$ ipython --no-banner

In [1]: import numpy as np

In [2]: np.set_printoptions(precision=2, suppress=True, linewidth=120)

In [3]: def rnd(a):
   ...:     return np.round(a, 2) + 0
   ...: 

In [4]: E = np.array([[-4, 1, 5, -3, -3, 4],
   ...:     [-20, 5, 25, -15, -15, 20],
   ...:     [0, 0, 0, 0, 0, 0],
   ...:     [-20, 5, 25, -15, -15, 20]])

In [5]: print(E)
[[ -4   1   5  -3  -3   4]
 [-20   5  25 -15 -15  20]
 [  0   0   0   0   0   0]
 [-20   5  25 -15 -15  20]]

In [6]: print(rnd(np.trace(np.linalg.pinv(E) @ E)))
1.0

In [7]: print(np.linalg.lstsq(E[:-1].T, E[-1])[2])
1

In [8]: print(rnd(E @ np.linalg.pinv(E) @ E))
[[ -4.   1.   5.  -3.  -3.   4.]
 [-20.   5.  25. -15. -15.  20.]
 [  0.   0.   0.   0.   0.   0.]
 [-20.   5.  25. -15. -15.  20.]]

In [9]: print(np.allclose(E[:-1].T @ np.linalg.lstsq(E[:-1].T, E[-1])[0], E[-1]))
True

In [10]: print(np.abs(np.diag(np.linalg.qr(E)[1])) > 1e-9)
[ True False False False]

In [11]: try:
    ...:     np.linalg.inv(E)
    ...: except np.linalg.LinAlgError as e:
    ...:     print(e)
    ...: 
Last 2 dimensions of the array must be square

In [12]: print(np.unique(E.round(6), axis=0).shape)
(3, 6)

In [13]: E[4]
Traceback (most recent call last):
  Cell In[13], line 1
    E[4]
IndexError: index 4 is out of bounds for axis 0 with size 4


In [14]: print(np.abs(E).max())
25

In [15]: print(np.unravel_index(np.abs(E).argmax(), E.shape))
(np.int64(1), np.int64(2))

In [16]: E[:, 6]
Traceback (most recent call last):
  Cell In[16], line 1
    E[:, 6]
IndexError: index 6 is out of bounds for axis 1 with size 6


In [17]: print(E.sum(axis=0))
[-44  11  55 -33 -33  44]

In [18]: print(np.linalg.matrix_rank(E))
1

In [19]: print(rnd(np.linalg.norm(E)))
62.26

In [20]: print(E.sum(axis=1))
[0 0 0 0]

In [21]: print(E.mean(axis=0))
[-11.     2.75  13.75  -8.25  -8.25  11.  ]

In [22]: print(E - E[0])
[[  0   0   0   0   0   0]
 [-16   4  20 -12 -12  16]
 [  4  -1  -5   3   3  -4]
 [-16   4  20 -12 -12  16]]

In [23]: print(np.diff(E, axis=0))
[[-16   4  20 -12 -12  16]
 [ 20  -5 -25  15  15 -20]
 [-20   5  25 -15 -15  20]]

In [24]: print(rnd(np.linalg.norm(E, 2) / np.linalg.norm(E)))
1.0

In [25]: print(np.argsort(-np.linalg.norm(E, axis=0).round(6), kind="stable")[:3])
[2 0 5]

In [26]: J = np.loadtxt("mat.csv", delimiter=",")

In [27]: print(J)
[[13. 21.  9.]
 [21. 53. 21.]
 [ 9. 21. 13.]]

In [28]: x = np.array([-1, 2, 1])

In [29]: target = J @ x

In [30]: print(target)
[ 38. 106.  46.]

In [31]: print(rnd(np.linalg.solve(J.T, J[1])))
[0. 1. 0.]

In [32]: print(rnd(np.linalg.solve(J, target)))
[-1.  2.  1.]

In [33]: print(rnd(np.linalg.solve(J, 5 * target)))
[-5. 10.  5.]

In [34]: u, v = J[0], J[1]

In [35]: print(u @ u)
691.0

In [36]: print(u @ v)
1575.0

In [37]: p = (u @ v) / (u @ u) * u

In [38]: print(rnd(v - p))
[-8.63  5.13  0.49]

In [39]: evals, vecs = np.linalg.eigh(J)

In [40]: x = np.array([5, -2, -2])

In [41]: print(rnd(vecs * np.sqrt(evals) @ vecs.T))
[[2.86 2.01 0.86]
 [2.01 6.7  2.01]
 [0.86 2.01 2.86]]

In [42]: print(rnd(vecs * np.maximum(evals, 0) @ vecs.T))
[[13. 21.  9.]
 [21. 53. 21.]
 [ 9. 21. 13.]]

In [43]: print(rnd(vecs * np.abs(evals) @ vecs.T))
[[13. 21.  9.]
 [21. 53. 21.]
 [ 9. 21. 13.]]

In [44]: M = np.load("x.npy")

In [45]: print(rnd(M))
[[ 0.31  0.    0.   -0.95  0.  ]
 [ 0.    1.    0.    0.    0.  ]
 [ 0.    0.    1.    0.    0.  ]
 [ 0.95  0.    0.    0.31  0.  ]
 [ 0.    0.    0.    0.    1.  ]]

In [46]: rank = np.linalg.matrix_rank(E)

In [47]: print(rank)
1

In [48]: null = np.linalg.svd(E)[2][rank:].T

In [49]: print(rnd(E @ null))
[[0. 0. 0. 0. 0.]
 [0. 0. 0. 0. 0.]
 [0. 0. 0. 0. 0.]
 [0. 0. 0. 0. 0.]]

In [50]: print([int(np.linalg.matrix_rank(E[:i])) for i in range(1, len(E) + 1)])
[1, 1, 1, 1]

In [51]: G = M.T @ M

In [52]: print((M @ M.T).shape)
(5, 5)

In [53]: print(rnd(np.linalg.svd(M, compute_uv=False) ** 2))
[1. 1. 1. 1. 1.]

In [54]: print(rnd(G))
[[1. 0. 0. 0. 0.]
 [0. 1. 0. 0. 0.]
 [0. 0. 1. 0. 0.]
 [0. 0. 0. 1. 0.]
 [0. 0. 0. 0. 1.]]

In [55]: O, Rm = np.linalg.qr(M)

In [56]: print(rnd(np.abs(np.diag(Rm))))
[1. 1. 1. 1. 1.]

In [57]: hat = np.triu(np.array([[-2, 1, 0, -2, 3],
    ...:     [1, 1, 3, -2, -1],
    ...:     [-3, 2, 2, 1, -3],
    ...:     [-3, -1, 2, -2, 2],
    ...:     [2, -3, 0, -3, -1]]), 1) + np.eye(5)

In [58]: M2 = hat @ M @ np.linalg.inv(hat)

In [59]: print(np.linalg.matrix_rank(M2))
5

In [60]: print(rnd(np.poly(M2)))
[ 1.   -3.62  5.85 -5.85  3.62 -1.  ]

In [61]: print(rnd(np.trace(M2)), rnd(np.trace(M)))
3.62 3.62

In [62]: A = np.loadtxt("run6.csv", delimiter=",")

In [63]: print(A)
[[-0.06  0.24  0.36 -0.06 -0.33  0.24]
 [ 0.06 -0.24 -0.36  0.06  0.33 -0.24]
 [ 0.02 -0.08 -0.12  0.02  0.11 -0.08]
 [-0.1   0.4   0.6  -0.1  -0.55  0.4 ]
 [-0.38  1.52  2.28 -0.38 -2.09  1.52]]

In [64]: print(np.abs(np.diag(np.linalg.qr(A)[1])) > 1e-9)
[ True False False False False]

In [65]: print(np.linalg.lstsq(A[:-1].T, A[-1])[2])
1

In [66]: print(np.unique(A.round(6), axis=0).shape)
(5, 6)

In [67]: rng = np.random.default_rng(930)

In [68]: M2 = A + rng.integers(-2, 3, (5, 1)) @ rng.integers(-2, 3, (1, 6))

In [69]: print(rnd(M2))
[[ 3.94  2.24 -3.64 -0.06 -0.33 -3.76]
 [ 2.06  0.76 -2.36  0.06  0.33 -2.24]
 [ 0.02 -0.08 -0.12  0.02  0.11 -0.08]
 [-4.1  -1.6   4.6  -0.1  -0.55  4.4 ]
 [ 3.62  3.52 -1.72 -0.38 -2.09 -2.48]]

In [70]: print(rnd(M2 - A))
[[ 4.  2. -4.  0.  0. -4.]
 [ 2.  1. -2.  0.  0. -2.]
 [ 0.  0.  0.  0.  0.  0.]
 [-4. -2.  4.  0.  0.  4.]
 [ 4.  2. -4.  0.  0. -4.]]

In [71]: print(np.linalg.matrix_rank(M2 - A, tol=1e-8))
1

In [72]: W0 = np.array([[1, 1, -1, -1, -1, -1, 1, 1],
    ...:     [1, 1, 1, 1, -1, -1, -1, -1],
    ...:     [1, -1, -1, 1, -1, 1, 1, -1]])

In [73]: print(W0.sum(axis=0))
[ 3  1 -1  1 -3 -1  1 -1]

In [74]: print(W0 - W0[0])
[[ 0  0  0  0  0  0  0  0]
 [ 0  0  2  2  0  0 -2 -2]
 [ 0 -2  0  2  0  2  0 -2]]

In [75]: print(rnd(np.linalg.svd(W0, compute_uv=False)))
[2.83 2.83 2.83]

In [76]: print(rnd(np.linalg.norm(W0)))
4.9

In [77]: print(W0.sum(axis=1))
[0 0 0]

In [78]: print(W0.shape)
(3, 8)

In [79]: print(np.abs(W0).max())
1

In [80]: print(np.diff(W0, axis=0))
[[ 0  0  2  2  0  0 -2 -2]
 [ 0 -2 -2  0  0  2  2  0]]
